% ipython --no-banner

In [1]: import numpy as np

In [2]: np.set_printoptions(suppress=True, linewidth=140)

In [3]: def rnd(a):
   ...:     return np.round(a, 1) + 0
   ...: 

In [4]: A = np.load("run13.npy")

In [5]: A
Out[5]: 
array([[ 4,  5,  6,  7],
       [ 8,  9, 10, 11],
       [12, 13, 14, 15]])

In [6]: # null space of dimension 2

In [7]: [round(float(x), 1) for x in np.linalg.svd(A, compute_uv=False)[:3]]
Out[7]: [35.0, 1.3, 0.0]

In [8]: A2 = A[0, 0] * A[1:] - np.outer(A[1:, 0], A[0])

In [9]: A2
Out[9]: 
array([[  0,  -4,  -8, -12],
       [  0,  -8, -16, -24]])

In [10]: np.linalg.matrix_rank(A2), np.linalg.matrix_rank(A)
Out[10]: (np.int64(1), np.int64(2))

In [11]: np.flatnonzero(~A2.round(6).any(axis=1))
Out[11]: array([], dtype=int64)

In [12]: r = np.linalg.matrix_rank(A)

In [13]: r
Out[13]: np.int64(2)

In [14]: null = np.linalg.svd(A)[2][r:].T

In [15]: [int(np.linalg.matrix_rank(np.delete(A, i, axis=0))) for i in range(3)]
Out[15]: [2, 2, 2]

In [16]: np.linalg.matrix_rank(A.T @ A), np.linalg.matrix_rank(A @ A.T)
Out[16]: (np.int64(2), np.int64(2))

In [17]: np.allclose(A @ null, 0)
Out[17]: True

In [18]: [int(np.linalg.matrix_rank(A[:, :j + 1])) for j in range(4)]
Out[18]: [1, 2, 2, 2]

In [19]: null.shape
Out[19]: (4, 2)

In [20]: x = np.array([-3, 0, -1, -3])

In [21]: a = np.maximum(A @ x, 0)

In [22]: a
Out[22]: array([0, 0, 0])

In [23]: np.flatnonzero(a > 1e-9)
Out[23]: array([], dtype=int64)

In [24]: J = np.load("sample4.npy")

In [25]: J
Out[25]: 
array([[ 1, -1,  1, -1],
       [ 1,  0,  0,  0],
       [ 1,  1,  1,  1]])

In [26]: Uu, sig, Vt = np.linalg.svd(J, full_matrices=False)

In [27]: Uu.shape, sig.shape, Vt.shape
Out[27]: ((3, 3), (3,), (3, 4))

In [28]: rnd(Uu.T @ J @ Vt.T)
Out[28]: 
array([[2.1, 0. , 0. ],
       [0. , 2. , 0. ],
       [0. , 0. , 0.7]])

In [29]: rnd(Vt @ Vt.T)
Out[29]: 
array([[1., 0., 0.],
       [0., 1., 0.],
       [0., 0., 1.]])

In [30]: rnd(np.cumsum(sig ** 2) / np.sum(sig ** 2))
Out[30]: array([0.5, 1. , 1. ])

In [31]: rnd(sig)
Out[31]: array([2.1, 2. , 0.7])

In [32]: u = np.array([-2, -1])

In [33]: np.array([np.convolve(row, u, "same") for row in J])
Out[33]: 
array([[-2,  1, -1,  1],
       [-2, -1,  0,  0],
       [-2, -3, -3, -3]])

In [34]: np.polyval(u, J[0])
Out[34]: array([-3,  1, -3,  1])
